$ python -q
>>> import numpy as np
>>> np.set_printoptions(suppress=True, linewidth=120)
>>> arr = np.loadtxt("out8.csv", delimiter=",")
>>> arr
array([[  6.8,  -2.7,  31. ],
       [  5.8,  -3.2,  28.3],
       [  5.5,  -3.3,  27.7],
       [  1.6,  -4.6,  15.6],
       [  0. ,  -4.1,   8.4],
       [ -0.2,  -3.4,   5.7],
       [ -0.2,  -1.7,   2. ],
       [ -0.2,  -1.6,   1.8],
       [ -0.1,  -0.8,   0.9],
       [ -0.1,  -0.8,   0.8],
       [  0. ,  -0.4,   0.4],
       [  0. ,  -0.3,   0.3],
       [  0. ,  -0.2,   0.2],
       [ -0.4,   0.6,  -0.8],
       [ -0.4,   0.6,  -0.8],
       [ -0.5,   0.6,  -0.9],
       [ -1.8,  -0.2,  -1.4],
       [ -2.2,  -0.4,  -1.5],
       [ -4.6,  -2.6,  -2.2],
       [ -4.7,  -2.7,  -2.2],
       [ -5.6,  -3.5,  -2.5],
       [ -8.5,  -6.2,  -3.5],
       [ -9.6,  -7.4,  -3.9],
       [-11.1,  -8.8,  -4.4],
       [-12. ,  -9.8,  -4.8],
       [-15.3, -13.1,  -6.1],
       [-16.4, -14.2,  -6.6],
       [-16.9, -14.7,  -6.8],
       [-22.3, -20.2,  -9.2],
       [-22.7, -20.7,  -9.4]])
>>> # rows 13 and 14 are equal
>>> Xc = (arr - arr.mean(axis=0)) / arr.std(axis=0)
>>> np.round(Xc.std(axis=0), 1)
array([1., 1., 1.])
>>> np.argwhere(np.abs(Xc) > 2)
array([[ 0,  2],
       [ 1,  2],
       [ 2,  2],
       [28,  0],
       [28,  1],
       [29,  0],
       [29,  1]])
>>> b = np.linalg.lstsq(np.delete(Xc, 0, axis=1), Xc[:, 0])[0]
>>> b.round(1)
array([0.7, 0.5])
>>> np.abs(b).argmax()
np.int64(0)
>>> Xc = arr - arr.mean(axis=0)
>>> left, sig, VT = np.linalg.svd(Xc, full_matrices=False)
>>> np.abs(VT[0]).argmax()
np.int64(2)
>>> sig.round(1)
array([69.4, 34.8,  3.1])
>>> np.searchsorted(np.cumsum(sig ** 2) / (sig ** 2).sum(), 0.9) + 1
np.int64(2)
>>> basis = arr[[22, 5]].astype(float)
>>> for _ in range(5):
...     z = np.linalg.norm(arr[:, None] - basis, axis=-1).argmin(axis=1)
...     basis = np.array([arr[z == j].mean(axis=0) for j in range(2)])
... 
>>> z
array([1, 1, 1, 1, 1, 1, 1, 1, 1, 1, 1, 1, 1, 1, 1, 1, 1, 1, 1, 1, 1, 0, 0, 0, 0, 0, 0, 0, 0, 0])
>>> np.abs(basis[1] - basis[0]).argmax()
np.int64(0)
>>> np.bincount(z)
array([ 9, 21])
>>> z = arr[:, 1] > np.median(arr[:, 1])
>>> r0 = arr[z].mean(axis=0) - arr[~z].mean(axis=0)
>>> r0.round(1)
array([ 8. ,  8.3, -0.1])
>>> ((arr - arr.mean(axis=0)) @ r0 > 0).astype(int)
array([1, 1, 1, 1, 1, 1, 1, 1, 1, 1, 1, 1, 1, 1, 1, 1, 1, 1, 1, 1, 1, 0, 0, 0, 0, 0, 0, 0, 0, 0])
>>> np.argsort(-np.abs(r0).round(6), kind="stable")
array([1, 0, 2])
>>> round(float(np.linalg.norm(arr, 1)), 1), np.round(np.linalg.norm(arr, np.inf), 1)
(190.1, np.float64(52.8))
>>> round(np.linalg.norm(arr, 2), 1)
np.float64(71.9)
>>> round(np.linalg.norm(arr[12] - arr[16]), 1)
np.float64(2.4)
>>> round(arr[12] @ arr[16], 1)
np.float64(-0.2)
>>> W0 = np.array([[1, 1, 1, 1, -1, -1, -1, -1],
...     [1, -1, 1, -1, 1, -1, 1, -1],
...     [1, -1, 1, -1, -1, 1, -1, 1],
...     [1, 1, -1, -1, -1, -1, 1, 1]])
>>> round(np.linalg.norm(W0, "nuc"), 1)
np.float64(11.3)
>>> round(np.linalg.norm(W0[2] - W0[3]), 1)
np.float64(4.0)
>>> round(float(np.linalg.norm(W0) ** 2 / np.linalg.norm(W0, 2) ** 2), 1)
4.0
>>> W0[2] @ W0[3]
np.int64(0)
>>> round(float(np.linalg.norm(W0, 1)), 1), np.round(np.linalg.norm(W0, np.inf), 1)
(4.0, np.float64(8.0))
>>> round(np.linalg.norm(W0[2], 1), 1), round(float(np.linalg.norm(W0[2], np.inf)), 1)
(np.float64(8.0), 1.0)
>>> M2 = W0 / np.sqrt((W0 ** 2).mean(axis=1, keepdims=True))
>>> np.linalg.matrix_rank(M2) == np.linalg.matrix_rank(W0)
np.True_
>>> np.linalg.matrix_rank(W0 - W0.mean(axis=1, keepdims=True))
np.int64(4)
>>> np.round(np.linalg.norm(M2, axis=1), 1)
array([2.8, 2.8, 2.8, 2.8])
>>> W0.ravel(order="F")
array([ 1,  1,  1,  1,  1, -1, -1,  1,  1,  1,  1, -1,  1, -1, -1, -1, -1,  1, -1, -1, -1, -1,  1, -1, -1,  1, -1,  1,
       -1, -1,  1,  1])
>>> W0.reshape(2, -1)
array([[ 1,  1,  1,  1, -1, -1, -1, -1,  1, -1,  1, -1,  1, -1,  1, -1],
       [ 1, -1,  1, -1, -1,  1, -1,  1,  1,  1, -1, -1, -1, -1,  1,  1]])
>>> T = W0.reshape(4, 2, -1)
>>> T.shape
(4, 2, 4)
>>> T.transpose(1, 0, 2)
array([[[ 1,  1,  1,  1],
        [ 1, -1,  1, -1],
        [ 1, -1,  1, -1],
        [ 1,  1, -1, -1]],

       [[-1, -1, -1, -1],
        [ 1, -1,  1, -1],
        [-1,  1, -1,  1],
        [-1, -1,  1,  1]]])
>>> T.sum(axis=1)
array([[ 0,  0,  0,  0],
       [ 2, -2,  2, -2],
       [ 0,  0,  0,  0],
       [ 0,  0,  0,  0]])
>>> X = np.array([[1, 0, 2, 2, 0, 2],
...     [1, 0, 2, 1, 2, 2],
...     [2, 1, 0, 0, 2, 0],
...     [0, 2, 2, 0, 0, 0],
...     [0, 0, 2, 2, 2, 0],
...     [2, 1, 0, 0, 2, 0]])
>>> X[:, 3] = 4 * X[:, 5]
>>> X
array([[1, 0, 2, 8, 0, 2],
       [1, 0, 2, 8, 2, 2],
       [2, 1, 0, 0, 2, 0],
       [0, 2, 2, 0, 0, 0],
       [0, 0, 2, 0, 2, 0],
       [2, 1, 0, 0, 2, 0]])
>>> np.unique(X.round(6), axis=0).shape
(5, 6)
>>> np.abs(np.diag(np.linalg.qr(X)[1])) > 1e-9
array([ True,  True,  True,  True,  True, False])
>>> round(np.trace(np.linalg.pinv(X) @ X), 1)
np.float64(5.0)
>>> np.linalg.lstsq(X[:-1].T, X[-1])[2]
np.int32(5)
>>> np.round(X @ np.linalg.pinv(X) @ X, 1) + 0
array([[1., 0., 2., 8., 0., 2.],
       [1., 0., 2., 8., 2., 2.],
       [2., 1., 0., 0., 2., 0.],
       [0., 2., 2., 0., 0., 0.],
       [0., 0., 2., 0., 2., 0.],
       [2., 1., 0., 0., 2., 0.]])
>>> rng = np.random.default_rng(792881)
>>> M2 = X + rng.integers(-2, 3, (6, 5)) @ rng.integers(-2, 3, (5, 6))
>>> M2
array([[ 1, -3, -1,  5,  2,  2],
       [ 6,  2, -3, 11,  0,  2],
       [-6, -2, -2,  0,  6,  4],
       [-5,  7,  0,  2, -6, -2],
       [-3,  1,  6, -4, -2, -2],
       [ 5,  4,  1,  5,  2, -1]])
>>> M2 - X
array([[ 0, -3, -3, -3,  2,  0],
       [ 5,  2, -5,  3, -2,  0],
       [-8, -3, -2,  0,  4,  4],
       [-5,  5, -2,  2, -6, -2],
       [-3,  1,  4, -4, -4, -2],
       [ 3,  3,  1,  5,  0, -1]])
>>> np.abs(M2 - X).sum(axis=1)
array([11, 17, 21, 22, 18, 13])
>>> np.round(np.linalg.svd(M2 - X, compute_uv=False), 1) + 0
array([13.1, 11.2,  8.8,  6. ,  1.5,  0. ])
>>> X.shape
(6, 6)
>>> X.sum(axis=0)
array([ 6,  4,  8, 16,  8,  4])
>>> np.abs(X).max()
np.int64(8)
>>> np.count_nonzero(X)
np.int64(19)
>>> X.sum(axis=1)
array([13, 15,  5,  4,  4,  5])
>>> np.round(np.linalg.norm(X, 2) / np.linalg.norm(X), 1)
np.float64(0.9)
>>> [round(float(x), 1) for x in np.linalg.svd(X, compute_uv=False)[:3]]
[12.2, 4.7, 2.9]
>>> K = np.array([[6, 1, 0, 0], [-2, -6, 0, 0], [12, 2, -12, -2], [-4, -12, 4, 12]])
>>> z = rng.permutation(4)
>>> z
array([2, 1, 3, 0])
>>> M2 = K[z][:, z]
>>> M2
array([[-12,   2,  -2,  12],
       [  0,  -6,   0,  -2],
       [  4, -12,  12,  -4],
       [  0,   1,   0,   6]])
>>> np.diag(M2)
array([-12,  -6,  12,   6])
>>> round(float(np.linalg.det(M2)), 1), round(float(np.linalg.det(K[z])), 1)
(4624.0, 4624.0)
>>> np.round(np.sort(np.abs(np.linalg.eigvals(M2))), 1)
array([ 5.8,  5.8, 11.7, 11.7])
>>> x = np.array([5, 2, 4, 3])
>>> M2 @ (2 * x)
array([-56, -36,  64,  40])
>>> np.einsum("ij,j->i", M2, x)
array([-28, -18,  32,  20])
>>> np.linalg.norm(M2 @ x) <= np.linalg.norm(M2, 2) * np.linalg.norm(x) + 1e-9
np.True_
>>> (M2 * x).sum(axis=1)
array([-28, -18,  32,  20])
>>> np.sign((M2 @ x).round(6))
array([-1, -1,  1,  1])
>>> r0 = np.array([-1, 0, -2, -3])
>>> M2 = K + np.outer(r0, np.eye(4)[0])
>>> round(float(np.linalg.det(M2) / np.linalg.det(K)), 1), round(float(1 + np.linalg.solve(K, r0)[0]), 1)
(0.8, 0.8)
>>> np.linalg.matrix_rank(np.linalg.inv(M2) - np.linalg.inv(K), tol=1e-8)
np.int64(1)
>>> M2
array([[  5.,   1.,   0.,   0.],
       [ -2.,  -6.,   0.,   0.],
       [ 10.,   2., -12.,  -2.],
       [ -7., -12.,   4.,  12.]])
>>> K.reshape(-1, 2)
array([[  6,   1],
       [  0,   0],
       [ -2,  -6],
       [  0,   0],
       [ 12,   2],
       [-12,  -2],
       [ -4, -12],
       [  4,  12]])
>>> K.ravel(order="F")
array([  6,  -2,  12,  -4,   1,  -6,   2, -12,   0,   0, -12,   4,   0,   0,  -2,  12])
>>> T = K.reshape(4, 2, -1)
>>> T.shape
(4, 2, 2)
>>> T.transpose(1, 0, 2)
array([[[  6,   1],
        [ -2,  -6],
        [ 12,   2],
        [ -4, -12]],

       [[  0,   0],
        [  0,   0],
        [-12,  -2],
        [  4,  12]]])
>>> np.swapaxes(T, 1, 2)[3]
array([[ -4,   4],
       [-12,  12]])
>>> A = np.load("dump.npy")
>>> A
array([[  1. ,   0.9,   1. ],
       [ -6.2,  -5. ,  -5.1],
       [ -6.3,  -5. ,  -4.9],
       [-10.3,  -8. ,  -8.1],
       [ -6. ,  -5. ,  -5.1],
       [ -7.7,  -6.3,  -6. ],
       [ -2.8,  -2.2,  -2.3],
       [ -6.6,  -5.5,  -5.6],
       [ -2.2,  -1.8,  -1.5],
       [ -3.2,  -2.4,  -2.6],
       [  3.4,   2.8,   2.8],
       [  4.1,   3.3,   3.1],
       [ -2.4,  -1.9,  -1.9],
       [  3.9,   2.9,   2.9],
       [  7.1,   5.6,   5.5],
       [  3.8,   3.2,   3. ],
       [ -5. ,  -4. ,  -4.1],
       [ -0.1,   0. ,   0. ],
       [  5.3,   4.2,   4.2],
       [ -7.6,  -6. ,  -6.2],
       [ -2.3,  -1.9,  -2. ],
       [  4.7,   3.9,   4. ],
       [  2.1,   1.6,   1.8],
       [ -3.4,  -2.8,  -2.7],
       [ -3.8,  -3. ,  -3. ]])
>>> basis = A[[6, 8]].astype(float)
>>> for _ in range(5):
...     z = np.linalg.norm(A[:, None] - basis, axis=-1).argmin(axis=1)
...     basis = np.array([A[z == j].mean(axis=0) for j in range(2)])
... 
>>> z
array([1, 0, 0, 0, 0, 0, 0, 0, 0, 0, 1, 1, 0, 1, 1, 1, 0, 1, 1, 0, 0, 1, 1, 0, 0])
>>> np.round(basis[1] - basis[0], 1)
array([8.6, 6.9, 6.9])
>>> np.bincount(z)
array([15, 10])
>>> data = np.load("data.npy")
>>> data
array([[2, 1, 0, 0],
       [0, 2, 0, 0],
       [2, 1, 0, 0],
       [0, 2, 0, 0]])
>>> # row 2 repeats row 0
>>> z = rng.permutation(4)
>>> z
array([1, 0, 2, 3])
>>> M2 = data[z][:, z]
>>> M2
array([[2, 0, 0, 0],
       [1, 2, 0, 0],
       [1, 2, 0, 0],
       [2, 0, 0, 0]])
>>> np.round(np.sort(np.abs(np.linalg.eigvals(M2))), 1)
array([0., 0., 2., 2.])
>>> np.round(np.linalg.det(M2), 1), round(np.linalg.det(data[z]), 1)
(np.float64(0.0), np.float64(0.0))
>>> np.trace(M2)
np.int64(4)
>>> M2 = np.array([[1, -2], [2, -1], [3, 2], [1, 0]])
>>> np.linalg.matrix_rank(np.vstack([data, M2.T]))
np.int64(4)
>>> np.einsum("ij,ij->i", data, data)
array([5, 4, 5, 4])
>>> mat = np.load("test10.npy")
>>> mat
array([[-3.,  1.,  0.,  0.],
       [ 0., -3.,  1.,  0.],
       [ 0.,  0., -3.,  1.],
       [ 0.,  0.,  0., -3.]])
>>> # triangular
>>> w, V = np.linalg.eig(mat)
>>> np.round(np.sort(np.linalg.eigvals(np.linalg.inv(mat))), 1)
array([-0.3, -0.3, -0.3, -0.3])
>>> mat @ V[:, 0] - w[0] * V[:, 0]
array([0., 0., 0., 0.])
>>> np.round(np.sort(np.linalg.eigvals(mat @ mat)), 1)
array([9., 9., 9., 9.])
>>> r0 = np.array([5, -2, 5, -2])
>>> M2 = mat + np.outer(r0, np.eye(4)[3])
>>> np.linalg.matrix_rank(np.linalg.inv(M2) - np.linalg.inv(mat), tol=1e-8)
np.int64(1)
>>> round(float(np.linalg.det(M2) / np.linalg.det(mat)), 1), np.round(1 + np.linalg.solve(mat, r0)[3], 1)
(1.7, np.float64(1.7))
>>> z = rng.permutation(4)
>>> M2 = mat[:, z] * rng.choice([-1, 1], 4)
>>> M2
array([[-0., -1.,  3.,  0.],
       [-0.,  3., -0.,  1.],
       [-1., -0., -0., -3.],
       [ 3., -0., -0.,  0.]])
>>> left, _, VT = np.linalg.svd(mat.T @ M2)
>>> np.round(np.linalg.lstsq(mat, M2)[0], 1) + 0
array([[ 0.,  0., -1.,  0.],
       [ 0., -1.,  0.,  0.],
       [ 0.,  0.,  0.,  1.],
       [-1.,  0.,  0.,  0.]])
>>> np.round(left @ VT, 1) + 0
array([[ 0.,  0., -1.,  0.],
       [ 0., -1.,  0.,  0.],
       [ 0.,  0.,  0.,  1.],
       [-1.,  0.,  0.,  0.]])
>>> z
array([3, 1, 0, 2])
>>> F = np.array([[6, 12, 12, 0, 0, 0],
...     [12, 0, 0, 0, 0, 0],
...     [12, 12, 0, 0, 0, 0],
...     [0, 0, 0, 4, 8, 8],
...     [0, 0, 0, 8, 0, 0],
...     [0, 0, 0, 8, 8, 0]])
>>> # 2 blocks once reordered
>>> np.allclose(F, F.T)
False
>>> round(float(np.linalg.det(F)), 1)
884736.0
>>> np.round(np.abs(np.linalg.eigvals(F)).max(), 1)
np.float64(22.3)
>>> np.round(np.sort(np.abs(np.linalg.eigvals(F))), 1)
array([ 5.9,  5.9,  8.8,  8.8, 14.9, 22.3])
>>> F @ F
array([[324, 216,  72,   0,   0,   0],
       [ 72, 144, 144,   0,   0,   0],
       [216, 144, 144,   0,   0,   0],
       [  0,   0,   0, 144,  96,  32],
       [  0,   0,   0,  32,  64,  64],
       [  0,   0,   0,  96,  64,  64]])
